In [1]: import numpy as np

In [2]: np.set_printoptions(suppress=True, linewidth=120)

In [3]: arr = np.load("x.npy")

In [4]: arr
Out[4]: 
array([[-1.02,  2.02,  2.  , -1.  ,  0.99,  0.98,  2.99,  2.97, -2.02, -1.01,  3.03, -1.02],
       [-0.98,  2.01,  2.  , -0.97,  0.99,  1.  ,  3.01,  2.98, -1.99, -1.  ,  3.  , -1.  ],
       [-1.03,  2.02,  2.03, -0.99,  0.99,  1.  ,  3.  ,  3.02, -2.02, -0.96,  3.02, -0.98],
       [-1.01,  1.96,  1.98, -1.01,  1.03,  0.96,  3.04,  3.  , -1.97, -1.03,  3.01, -1.01],
       [-0.97,  2.05,  1.98, -0.98,  1.  ,  1.  ,  3.  ,  3.03, -2.02, -1.03,  2.99, -0.99],
       [-1.01,  2.01,  2.01, -0.98,  1.  ,  1.  ,  2.99,  3.01, -1.97, -0.98,  3.01, -0.98],
       [-0.99,  1.99,  1.98, -0.99,  1.02,  1.01,  3.  ,  3.03, -2.01, -1.01,  3.  , -1.  ],
       [-1.  ,  2.03,  2.  , -1.  ,  0.99,  1.  ,  3.01,  3.03, -2.02, -0.97,  3.02, -1.02],
       [ 2.03,  2.97, -0.99,  3.03,  2.02,  1.02, -2.97,  2.97,  1.98,  1.98, -1.99, -0.99],
       [ 2.02,  3.01, -1.01,  3.  ,  2.01,  1.  , -2.98,  3.02,  1.99,  1.98, -2.01, -0.98],
       [ 1.99,  3.  , -0.99,  2.99,  1.98,  1.01, -2.99,  3.03,  2.02,  2.01, -2.03, -1.04],
       [ 1.98,  2.99, -0.98,  2.99,  1.98,  1.01, -2.98,  3.  ,  2.01,  2.  , -2.05, -1.  ],
       [ 1.94,  2.98, -1.  ,  3.01,  1.99,  1.  , -2.96,  2.96,  2.03,  2.  , -1.99, -0.98],
       [ 2.  ,  3.02, -1.02,  2.99,  1.97,  1.03, -2.97,  2.97,  2.02,  1.98, -1.97, -1.02],
       [ 2.04,  2.99, -1.  ,  2.99,  1.99,  1.03, -2.97,  2.99,  2.01,  1.98, -2.  , -1.02],
       [ 2.  ,  3.02, -1.03,  2.97,  2.01,  1.  , -3.05,  3.01,  1.98,  1.95, -1.98, -1.  ]])

In [5]: A2 = np.array([[1, 1],
   ...:     [-1, -2],
   ...:     [1, -2],
   ...:     [2, 2],
   ...:     [1, 0],
   ...:     [-1, 2],
   ...:     [0, 2],
   ...:     [0, 0],
   ...:     [-1, -2],
   ...:     [1, -1],
   ...:     [-2, 2],
   ...:     [-2, -1]])

In [6]: np.vstack([arr, A2.T]).shape
Out[6]: (18, 12)
